% python3 -q
>>> import numpy as np
>>> import numpy.linalg as la
>>> np.set_printoptions(precision=3, suppress=True, linewidth=120, floatmode="fixed")
>>> rd = lambda a: np.round(a, 3) + 0
>>> F = np.load("mat.npy")
>>> F
array([[1, 3, 1, 0, 1, 0],
       [0, 2, 0, 0, 0, 0],
       [0, 0, 0, 0, 0, 0],
       [0, 2, 2, 0, 0, 0]])
>>> def softmax(z):
...     e = np.exp(z - z.max(axis=-1, keepdims=True))
...     return e / e.sum(axis=-1, keepdims=True)
... 
>>> rd(softmax(F).sum(axis=1))
array([1.000, 1.000, 1.000, 1.000])
>>> rd(softmax(F[2] + 4))
array([0.167, 0.167, 0.167, 0.167, 0.167, 0.167])
>>> S = F @ F.T / np.sqrt(6)
>>> rd(softmax(S + np.triu(np.full(S.shape, -np.inf), 1)))
array([[1.000, 0.000, 0.000, 0.000],
       [0.693, 0.307, 0.000, 0.000],
       [0.333, 0.333, 0.333, 0.000],
       [0.448, 0.087, 0.017, 0.448]])
>>> rank = la.matrix_rank(F)
>>> rank
np.int64(3)
>>> N = la.svd(F)[2][rank:].T
>>> [int(la.matrix_rank(F[:i])) for i in range(1, len(F) + 1)]
[1, 2, 2, 3]
>>> [int(la.matrix_rank(np.delete(F, i, axis=0))) for i in range(4)]
[2, 2, 3, 2]
>>> la.matrix_rank(F.T @ F), la.matrix_rank(F @ F.T)
(np.int64(3), np.int64(3))
>>> N.shape
(6, 3)
>>> E = np.array([[3.0, 1.0, 1.0, 1.0],
...     [1.0, 3.0, 1.0, 1.0],
...     [1.0, 1.0, 3.0, 1.0],
...     [1.0, 1.0, 1.0, 3.0]])
>>> Q, evecs = la.qr(E[:, :1])[0], la.qr(E[:, 1:])[0]
>>> s = la.svd(Q.T @ evecs, compute_uv=False)
>>> (s > 0.9).sum()
np.int64(0)
>>> x0 = np.ones(4)
>>> for _ in range(7):
...     x0 = E @ x0
...     x0 /= la.norm(x0)
...     print(round(x0 @ E @ x0, 3))
... 
6.0
6.0
6.0
6.0
6.0
6.0
6.0
>>> rd(la.eigvalsh(E)[-1])
np.float64(6.0)
>>> x0
array([0.500, 0.500, 0.500, 0.500])
>>> L = la.cholesky(E)
>>> rd(L @ L.T)
array([[3.000, 1.000, 1.000, 1.000],
       [1.000, 3.000, 1.000, 1.000],
       [1.000, 1.000, 3.000, 1.000],
       [1.000, 1.000, 1.000, 3.000]])
>>> rd(np.diag(L) ** 2)
array([3.000, 2.667, 2.500, 2.400])
>>> M = np.load("m.npy")
>>> rd(M)
array([[  1.169,   6.956,  50.037,  16.169,  31.453],
       [  1.767,   6.381,  46.707,  15.156,  28.927],
       [  3.362,   4.592,  36.067,  11.969,  20.941],
       [  4.236,   3.126,  26.907,   9.288,  14.221],
       [  3.641,   0.715,   9.633,   4.301,   2.565],
       [  3.307,   0.532,   7.995,   3.802,   1.637],
       [  2.966,   0.392,   6.638,   3.372,   0.927],
       [  2.834,   0.347,   6.175,   3.220,   0.700],
       [  2.244,   0.192,   4.412,   2.605,  -0.066],
       [ -0.181,  -0.005,  -0.579,  -0.907,   0.800],
       [ -0.139,  -0.016,  -0.816,  -1.415,   1.274],
       [  0.283,  -0.077,  -1.284,  -2.638,   2.372],
       [  0.583,  -0.119,  -1.476,  -3.181,   2.820],
       [  4.535,  -0.746,  -3.321,  -7.670,   5.502],
       [  5.918,  -0.986,  -3.962,  -8.928,   5.976],
       [ 20.859,  -3.883, -11.938, -20.567,   6.990],
       [ 31.569,  -6.150, -18.502, -28.174,   5.662]])
>>> # rank 3
>>> left, s, VT = la.svd(M)
>>> evecs = VT[:(s > 1e-8).sum()]
>>> rng = np.random.default_rng(79955)
>>> x0 = M[5] + -1 * M[7] + rng.integers(2) * np.eye(5)[1]
>>> rd(x0)
array([0.473, 0.185, 1.820, 0.582, 0.938])
>>> rd(la.norm(x0 - evecs.T @ evecs @ x0))
np.float64(0.0)
>>> np.allclose(evecs.T @ evecs @ x0, x0)
True
>>> rd(la.norm(M, 2) / la.norm(M))
np.float64(0.886)
>>> la.matrix_rank(M, rtol=0.1)
np.int64(3)
>>> np.argsort(-la.norm(M, axis=0).round(6), kind="stable")[:3]
array([2, 4, 3])
>>> [round(float(x), 3) for x in la.svd(M, compute_uv=False)[:3]]
[104.956, 53.399, 12.582]
>>> left, s = la.svd(M)
Traceback (most recent call last):
  File "<python-input-43>", line 1, in <module>
    left, s = la.svd(M)
    ^^^^^^^
ValueError: too many values to unpack (expected 2)
>>> left, s, VT = la.svd(M, full_matrices=False)
>>> np.allclose(left * s @ VT, M)
True
>>> rd(VT @ VT.T)
array([[1.000, 0.000, 0.000, 0.000, 0.000],
       [0.000, 1.000, 0.000, 0.000, 0.000],
       [0.000, 0.000, 1.000, 0.000, 0.000],
       [0.000, 0.000, 0.000, 1.000, 0.000],
       [0.000, 0.000, 0.000, 0.000, 1.000]])
>>> rd(np.cumsum(s ** 2) / np.sum(s ** 2))
array([0.785, 0.989, 1.000, 1.000, 1.000])
>>> (s > 1e-8).sum()
np.int64(3)
>>> rd(np.sqrt((s ** 2).sum())), rd(la.norm(M))
(np.float64(118.429), np.float64(118.429))
>>> np.abs(left[:, 0]).round(6).argmax()
np.int64(0)
>>> rd(left.T @ M @ VT.T)
array([[104.956,   0.000,   0.000,   0.000,   0.000],
       [  0.000,  53.399,   0.000,   0.000,   0.000],
       [  0.000,   0.000,  12.582,   0.000,   0.000],
       [  0.000,   0.000,   0.000,   0.000,   0.000],
       [  0.000,   0.000,   0.000,   0.000,   0.000]])
>>> W2 = M[[1, 12]].astype(float)
>>> for _ in range(3):
...     idx = la.norm(M[:, None] - W2, axis=-1).argmin(axis=1)
...     W2 = np.array([M[idx == j].mean(axis=0) for j in range(2)])
... 
>>> idx
array([0, 0, 0, 0, 1, 1, 1, 1, 1, 1, 1, 1, 1, 1, 1, 1, 1])
>>> rd(W2)
array([[ 2.634,  5.264, 39.929, 13.146, 23.885],
       [ 6.032, -0.754, -0.540, -4.322,  2.858]])
>>> np.bincount(idx)
array([ 4, 13])
>>> W2 = np.sign(np.array([[7, 4, -7], [9, 3, -1], [-6, 5, 5]]))
>>> other = (np.tril(W2, -1) + np.eye(3)) @ (np.triu(W2, 1) + np.eye(3))
>>> w = np.array([-2, 0, 2])
>>> data = np.rint(other * w @ la.inv(other)) + 0
>>> data
array([[ -8.000,   4.000,  -2.000],
       [-12.000,   6.000,  -4.000],
       [  8.000,  -4.000,   2.000]])
>>> np.allclose(data[:-1].T @ la.lstsq(data[:-1].T, data[-1])[0], data[-1])
True
>>> np.unique(data.round(6), axis=0).shape
(3, 3)
>>> rd(np.trace(la.pinv(data) @ data))
np.float64(2.0)
>>> rank = la.matrix_rank(data)
>>> rank
np.int64(2)
>>> N = la.svd(data)[2][rank:].T
>>> N.shape
(3, 1)
>>> rd(N @ N.T)
array([[0.200, 0.400, 0.000],
       [0.400, 0.800, 0.000],
       [0.000, 0.000, 0.000]])
>>> [int(la.matrix_rank(np.delete(data, i, axis=0))) for i in range(3)]
[2, 1, 2]
>>> rd(N[:, 0] / N[np.abs(N[:, 0]).round(6).argmax(), 0])
array([0.500, 1.000, 0.000])
>>> x0 = np.array([-2, -1, -5])
>>> a = np.maximum(data @ x0, 0)
>>> np.tanh(data @ x0)
array([ 1.000,  1.000, -1.000])
>>> a
array([22.000, 38.000,  0.000])
>>> w, evecs = la.eigvalsh(E)
Traceback (most recent call last):
  File "<python-input-76>", line 1, in <module>
    w, evecs = la.eigvalsh(E)
    ^^^^^^^^
ValueError: too many values to unpack (expected 2)
>>> w, evecs = la.eigh(E)
>>> rd(evecs.T @ evecs)
array([[1.000, 0.000, 0.000, 0.000],
       [0.000, 1.000, 0.000, 0.000],
       [0.000, 0.000, 1.000, 0.000],
       [0.000, 0.000, 0.000, 1.000]])
>>> rd(la.svd(E, compute_uv=False))
array([6.000, 2.000, 2.000, 2.000])
>>> rd(w)
array([2.000, 2.000, 2.000, 6.000])
>>> rd(w.sum()), np.trace(E)
(np.float64(12.0), np.float64(12.0))
>>> np.abs(evecs[:, -1]).round(6).argmax()
np.int64(0)
>>> s = 5 * 0.2 ** np.arange(4)
>>> A = rng.normal(size=(31, 4)) * rng.permutation(s)
>>> rd(A)
array([[ -0.039,   1.842,   0.191,  -1.607],
       [  0.069,   0.122,   0.083,  -0.473],
       [  0.103,  -0.048,   0.225,   0.525],
       [  0.022,  -0.443,  -0.144,  -2.937],
       [  0.036,  -0.361,  -0.115, -11.321],
       [  0.068,  -0.729,  -0.171,  -3.926],
       [  0.010,  -0.407,  -0.071,   1.807],
       [ -0.036,  -1.516,   0.084,  -1.742],
       [  0.036,   1.048,  -0.025,  -2.571],
       [ -0.013,   0.665,  -0.200,  -9.056],
       [ -0.097,   1.481,  -0.242, -15.614],
       [  0.044,  -1.309,  -0.030,   9.585],
       [  0.033,   2.183,  -0.045,   7.388],
       [ -0.049,   0.001,  -0.036,  -0.100],
       [ -0.054,  -1.758,  -0.019,   7.365],
       [  0.013,   0.776,   0.038,   3.377],
       [ -0.035,   0.484,  -0.111,   1.866],
       [ -0.021,   1.372,  -0.019,   0.531],
       [  0.034,  -0.039,   0.353,  -0.058],
       [ -0.041,  -0.612,   0.233,  -7.510],
       [ -0.001,   1.890,   0.213,   5.745],
       [  0.115,  -0.281,   0.261,  -3.900],
       [  0.039,   0.100,   0.068,   4.794],
       [ -0.010,   0.002,   0.056,   2.925],
       [  0.081,  -0.215,   0.090,   4.921],
       [  0.031,   0.109,  -0.381,  -4.728],
       [ -0.070,   2.477,  -0.207,   0.213],
       [ -0.025,  -0.083,   0.138,   5.738],
       [  0.067,   1.260,   0.247,   0.463],
       [ -0.015,  -1.689,  -0.551,  -4.882],
       [ -0.023,  -0.203,  -0.426,   0.642]])
>>> # column 3 is much longer than the rest
>>> other = A / np.sqrt((A ** 2).mean(axis=1, keepdims=True))
>>> rd(other[6])
array([ 0.011, -0.439, -0.077,  1.950])
>>> J = np.arange(20).reshape(4, 5) + 2
>>> J
array([[ 2,  3,  4,  5,  6],
       [ 7,  8,  9, 10, 11],
       [12, 13, 14, 15, 16],
       [17, 18, 19, 20, 21]])
>>> ang = np.radians(36)
>>> R = np.eye(3)
>>> R[2, 2] = R[1, 1] = np.cos(ang)
>>> R[2, 1], R[1, 2] = -np.sin(ang), np.sin(ang)
>>> rd(R)
array([[ 1.000,  0.000,  0.000],
       [ 0.000,  0.809,  0.588],
       [ 0.000, -0.588,  0.809]])
>>> other = data @ R.T
>>> rd(la.det(R)), rd(np.trace(R))
(np.float64(1.0), np.float64(2.618))
>>> np.allclose(la.norm(data, axis=1), la.norm(other, axis=1))
True
>>> left, s, VT = la.svd(J, full_matrices=False)
>>> rd(np.cumsum(s ** 2) / np.sum(s ** 2))
array([0.998, 1.000, 1.000, 1.000])
>>> arr = np.load("sample15.npy")
>>> arr
array([[ -2.333,  -2.068,  -0.657],
       [  0.482,   0.587,   0.219],
       [ -3.975,  -3.766,  -0.853],
       [ -2.464,  -2.458,  -0.339],
       [  1.371,   1.935,   0.164],
       [ -0.430,   0.165,  -0.140],
       [  5.682,   6.468,   1.567],
       [ -3.237,  -3.139,  -0.756],
       [  0.459,   0.878,  -0.420],
       [-10.001, -10.019,  -2.230],
       [ -1.853,  -1.828,  -0.427],
       [  1.308,   2.047,  -0.256],
       [ -1.659,  -2.048,  -0.293],
       [ -2.118,  -3.083,  -0.809],
       [ -3.323,  -3.628,  -0.720],
       [  1.594,   1.149,   0.209],
       [ -6.947,  -7.015,  -1.932],
       [  8.685,   7.998,   2.219],
       [  1.205,   0.822,   0.811]])
>>> Xs = (arr - arr.mean(axis=0)) / arr.std(axis=0)
>>> rd(Xs.std(axis=0))
array([1.000, 1.000, 1.000])
>>> np.argwhere(np.abs(Xs) > 2)
array([[ 9,  0],
       [ 9,  1],
       [17,  0],
       [17,  1],
       [17,  2]])
>>> c = la.lstsq(np.delete(Xs, 0, axis=1), Xs[:, 0])[0]
>>> np.abs(c).argmax()
np.int64(0)
